% python3 -q
>>> import numpy as np
>>> np.set_printoptions(precision=1, suppress=True, linewidth=120, floatmode="fixed")
>>> F = np.load("test11.npy")
>>> print(F)
[[ -2.0  -0.2   0.2]
 [ -5.0  -1.0   0.0]
 [ -2.0  -1.7   0.4]
 [  7.0   0.6   0.5]
 [  1.0   1.3  -1.0]
 [ 11.0   0.7   0.2]
 [-13.0  -0.3  -1.0]
 [  5.0   0.6  -0.2]]
>>> x0 = np.array([1, 0, 0])
>>> target = F @ x0
>>> print(target)
[ -2.0  -5.0  -2.0   7.0   1.0  11.0 -13.0   5.0]
>>> print(np.round(np.linalg.solve(F.T @ F, F.T @ target), 1) + 0)
[1.0 0.0 0.0]
>>> rng = np.random.default_rng(80)
>>> target = target + 0.3 * rng.normal(size=8)
>>> print(target)
[ -1.7  -5.1  -2.2   6.6   0.6  11.8 -13.0   5.0]
>>> b, *_ = np.linalg.lstsq(F, target)
>>> print(b.round())
[ 1.0 -0.0 -0.0]
>>> print(b)
[ 1.0 -0.1 -0.1]
>>> print(round(float(np.linalg.norm(target - F @ b)), 1))
0.9
>>> out = F / np.linalg.norm(F, axis=1, keepdims=True)
>>> cov = out @ out.T
>>> print((cov - 2 * np.eye(8)).round(6).argmax(axis=1))
[1 0 1 5 7 3 1 5]
>>> print(np.linalg.norm(out, axis=1))
[1.0 1.0 1.0 1.0 1.0 1.0 1.0 1.0]
>>> print((np.abs(cov) > 0.9).astype(int))
[[1 1 0 1 0 1 1 1]
 [1 1 0 1 0 1 1 1]
 [0 0 1 0 1 0 0 0]
 [1 1 0 1 0 1 1 1]
 [0 0 1 0 1 0 0 0]
 [1 1 0 1 0 1 1 1]
 [1 1 0 1 0 1 1 1]
 [1 1 0 1 0 1 1 1]]
>>> print(cov)
[[ 1.0  1.0  0.8 -1.0 -0.6 -1.0  1.0 -1.0]
 [ 1.0  1.0  0.9 -1.0 -0.6 -1.0  1.0 -1.0]
 [ 0.8  0.9  1.0 -0.8 -0.9 -0.8  0.8 -0.8]
 [-1.0 -1.0 -0.8  1.0  0.5  1.0 -1.0  1.0]
 [-0.6 -0.6 -0.9  0.5  1.0  0.6 -0.5  0.6]
 [-1.0 -1.0 -0.8  1.0  0.6  1.0 -1.0  1.0]
 [ 1.0  1.0  0.8 -1.0 -0.5 -1.0  1.0 -1.0]
 [-1.0 -1.0 -0.8  1.0  0.6  1.0 -1.0  1.0]]
>>> mat = np.array([[-2, 0, 0], [0, -2, 0], [0, 0, 2]])
>>> q, V = np.linalg.qr(mat[:, :1])[0], np.linalg.qr(mat[:, 1:])[0]
>>> sv = np.linalg.svd(q.T @ V, compute_uv=False)
>>> print((sv > 0.9).sum())
0
>>> print(sv)
[0.0]
>>> print(np.round(np.linalg.norm(q @ q.T - V @ V.T, 2), 1))
1.0
>>> out = mat + rng.integers(-2, 3, (3, 1)) @ rng.integers(-2, 3, (1, 3))
>>> print(out)
[[ 0  2 -2]
 [-2 -4  2]
 [ 4  4 -2]]
>>> print(out - mat)
[[ 2  2 -2]
 [-2 -2  2]
 [ 4  4 -4]]
>>> E = np.array([[1, 2, 0, 1], [2, 1, 2, 1], [2, 2, 2, 2], [0, 2, 1, 3]]) * (rng.random((4, 4)) < 0.3)
>>> print(E)
[[0 0 0 0]
 [2 0 0 0]
 [0 2 0 2]
 [0 2 0 0]]
>>> print(np.allclose(E[:-1].T @ np.linalg.lstsq(E[:-1].T, E[-1])[0], E[-1]))
False
>>> print(np.round(E @ np.linalg.pinv(E) @ E, 1) + 0)
[[0.0 0.0 0.0 0.0]
 [2.0 0.0 0.0 0.0]
 [0.0 2.0 0.0 2.0]
 [0.0 2.0 0.0 0.0]]
>>> print(np.abs(np.diag(np.linalg.qr(E)[1])) > 1e-9)
[ True  True False  True]
>>> m1 = np.load("data.npy")
>>> print(m1)
[[-3 -1 -3  3 -3 -2  0 -3  0]
 [-1  2 -3 -2 -1  2  1 -3 -3]
 [-2  3 -1  1  0 -3 -2 -1 -1]
 [ 2  3 -2 -3  1  0  3  0 -3]
 [ 1 -2 -1 -2  3  1 -2 -1 -1]
 [ 1  3  1  3  3  3  2  2 -1]
 [-3 -1  3 -2  1  3  0  3  2]
 [-1 -3  0 -1  1  2  1 -3  2]
 [ 1  3 -1 -1 -2  1  2  2 -3]]
>>> print(np.sort(np.abs(np.linalg.eigvals(m1))))
[0.2 2.7 2.7 3.6 4.8 4.8 4.9 4.9 7.1]
>>> print(m1 @ m1)
[[ 20  10  10 -16  -5  -2  13  23  -4]
 [  1  -3  13   8   6  14  -1  11   7]
 [ 10   1 -12 -19  -6  -5  -1 -13 -11]
 [-22 -25   4   2   0  15 -10 -11  16]
 [  7 -15   1  15   8  -6 -13  -2   6]
 [ -5   9 -12 -13  21  22  10 -12 -14]
 [  3   8  13   4  19  13  -2   9   2]
 [  9  10  16   9   8   2  -3  31  -1]
 [-18 -11   3   3   0  15   4 -13  13]]
>>> print(round(np.abs(np.linalg.eigvals(m1)).max(), 1))
7.1
>>> print(np.allclose(m1 @ m1.T, m1.T @ m1))
False
>>> print(np.allclose(m1, m1.T))
False
